>>> import numpy as np
>>> np.set_printoptions(precision=4, suppress=True, linewidth=100, legacy="1.25")
>>> rnd = lambda a: np.round(a, 4) + 0
>>> K = np.load("dump.npy")
>>> K
array([[ 0, -2,  2,  1,  2,  0,  0,  2,  2,  2],
       [ 0,  0,  0,  2,  0,  0,  2,  0,  0,  0],
       [ 2, -1,  1,  2,  2,  1,  0,  1,  1,  2],
       [ 1,  0,  1,  0,  2,  1,  0,  1,  0,  1],
       [ 0, -2,  1,  0,  1,  1,  2,  2,  2,  0]])
>>> M2 = K / np.linalg.norm(K, axis=1, keepdims=True)
>>> C2 = M2 @ M2.T
>>> (np.abs(C2) > 0.9).astype(int)
array([[1, 0, 0, 0, 0],
       [0, 1, 0, 0, 0],
       [0, 0, 1, 0, 0],
       [0, 0, 0, 1, 0],
       [0, 0, 0, 0, 1]])
>>> (C2 - 2 * np.eye(5)).round(6).argmax(axis=1)
array([2, 4, 3, 2, 0])
>>> rnd(C2[2])
array([0.7856, 0.3086, 1.    , 0.8001, 0.5006])
>>> rnd(np.linalg.norm(M2, axis=1))
array([1., 1., 1., 1., 1.])
>>> np.argwhere(np.triu(np.abs(C2) > 0.95, 1))
array([], shape=(0, 2), dtype=int64)
>>> rnd(C2)
array([[1.    , 0.1414, 0.7856, 0.6667, 0.7341],
       [0.1414, 1.    , 0.3086, 0.    , 0.3244],
       [0.7856, 0.3086, 1.    , 0.8001, 0.5006],
       [0.6667, 0.    , 0.8001, 1.    , 0.4588],
       [0.7341, 0.3244, 0.5006, 0.4588, 1.    ]])
>>> K.shape
(5, 10)
>>> K.sum(axis=1)
array([ 9,  4, 11,  7,  7])
>>> K - K[0]
array([[ 0,  0,  0,  0,  0,  0,  0,  0,  0,  0],
       [ 0,  2, -2,  1, -2,  0,  2, -2, -2, -2],
       [ 2,  1, -1,  1,  0,  1,  0, -1, -1,  0],
       [ 1,  2, -1, -1,  0,  1,  0, -1, -2, -1],
       [ 0,  0, -1, -1, -1,  1,  2,  0,  0, -2]])
>>> K[5]
Traceback (most recent call last):
  File "<python-input-16>", line 1, in <module>
    K[5]
    ~^^^
IndexError: index 5 is out of bounds for axis 0 with size 5
>>> np.linalg.matrix_rank(K)
5
>>> t = np.radians(45)
>>> r_ = np.eye(10)
>>> r_[6, 6] = r_[9, 9] = np.cos(t)
>>> r_[6, 9], r_[9, 6] = -np.sin(t), np.sin(t)
>>> rnd(r_)
array([[ 1.    ,  0.    ,  0.    ,  0.    ,  0.    ,  0.    ,  0.    ,  0.    ,  0.    ,  0.    ],
       [ 0.    ,  1.    ,  0.    ,  0.    ,  0.    ,  0.    ,  0.    ,  0.    ,  0.    ,  0.    ],
       [ 0.    ,  0.    ,  1.    ,  0.    ,  0.    ,  0.    ,  0.    ,  0.    ,  0.    ,  0.    ],
       [ 0.    ,  0.    ,  0.    ,  1.    ,  0.    ,  0.    ,  0.    ,  0.    ,  0.    ,  0.    ],
       [ 0.    ,  0.    ,  0.    ,  0.    ,  1.    ,  0.    ,  0.    ,  0.    ,  0.    ,  0.    ],
       [ 0.    ,  0.    ,  0.    ,  0.    ,  0.    ,  1.    ,  0.    ,  0.    ,  0.    ,  0.    ],
       [ 0.    ,  0.    ,  0.    ,  0.    ,  0.    ,  0.    ,  0.7071,  0.    ,  0.    , -0.7071],
       [ 0.    ,  0.    ,  0.    ,  0.    ,  0.    ,  0.    ,  0.    ,  1.    ,  0.    ,  0.    ],
       [ 0.    ,  0.    ,  0.    ,  0.    ,  0.    ,  0.    ,  0.    ,  0.    ,  1.    ,  0.    ],
       [ 0.    ,  0.    ,  0.    ,  0.    ,  0.    ,  0.    ,  0.7071,  0.    ,  0.    ,  0.7071]])
>>> M2 = K @ r_.T
>>> rnd(np.linalg.svd(K, compute_uv=False)), rnd(np.linalg.svd(M2, compute_uv=False))
(array([7.5827, 3.3594, 2.8902, 1.913 , 1.097 ]), array([7.5827, 3.3594, 2.8902, 1.913 , 1.097 ]))
>>> rnd(M2)
array([[ 0.    , -2.    ,  2.    ,  1.    ,  2.    ,  0.    , -1.4142,  2.    ,  2.    ,  1.4142],
       [ 0.    ,  0.    ,  0.    ,  2.    ,  0.    ,  0.    ,  1.4142,  0.    ,  0.    ,  1.4142],
       [ 2.    , -1.    ,  1.    ,  2.    ,  2.    ,  1.    , -1.4142,  1.    ,  1.    ,  1.4142],
       [ 1.    ,  0.    ,  1.    ,  0.    ,  2.    ,  1.    , -0.7071,  1.    ,  0.    ,  0.7071],
       [ 0.    , -2.    ,  1.    ,  0.    ,  1.    ,  1.    ,  1.4142,  2.    ,  2.    ,  1.4142]])
>>> x = np.array([2, -3, 1, -1, 1, 1, -1, 1, 0, 3])
>>> h = np.maximum(K @ x, 0)
>>> h
array([17,  0, 16, 10,  9])
>>> np.flatnonzero(h > 1e-9)
array([0, 2, 3, 4])
>>> K.T @ h
array([ 42, -68,  69,  49,  95,  35,  18,  78,  68,  76])
>>> np.maximum(K @ x, 0) - np.maximum(-K @ x, 0)
array([17, -4, 16, 10,  9])
>>> mat = np.loadtxt("layer3.csv", delimiter=",")
>>> mat
array([[ 0.,  0.,  1.,  2., -1., -1.,  0.,  0.,  2.],
       [-2., -2.,  0., -1.,  1.,  1.,  2.,  1.,  1.],
       [-2., -1.,  0., -1.,  2.,  1., -2.,  0.,  0.],
       [ 1., -2.,  2., -1.,  0.,  0.,  1., -2.,  0.],
       [-2., -1.,  0., -1.,  2.,  1., -2.,  0.,  0.],
       [-2.,  1.,  0., -1.,  2.,  1.,  2., -2., -1.],
       [-1.,  0., -1.,  2.,  0.,  0., -1., -1.,  1.],
       [-1., -2.,  1.,  2.,  2.,  2., -1., -2.,  1.],
       [-1., -2.,  1., -2., -1.,  0., -1., -2., -2.],
       [ 1.,  0.,  1.,  2., -2., -2.,  1., -2.,  0.]])
>>> hat = mat @ np.linalg.solve(mat.T @ mat, mat.T)
>>> np.allclose(hat @ hat, hat)
True
>>> rnd(np.linalg.eigvalsh(hat))
array([0., 1., 1., 1., 1., 1., 1., 1., 1., 1.])
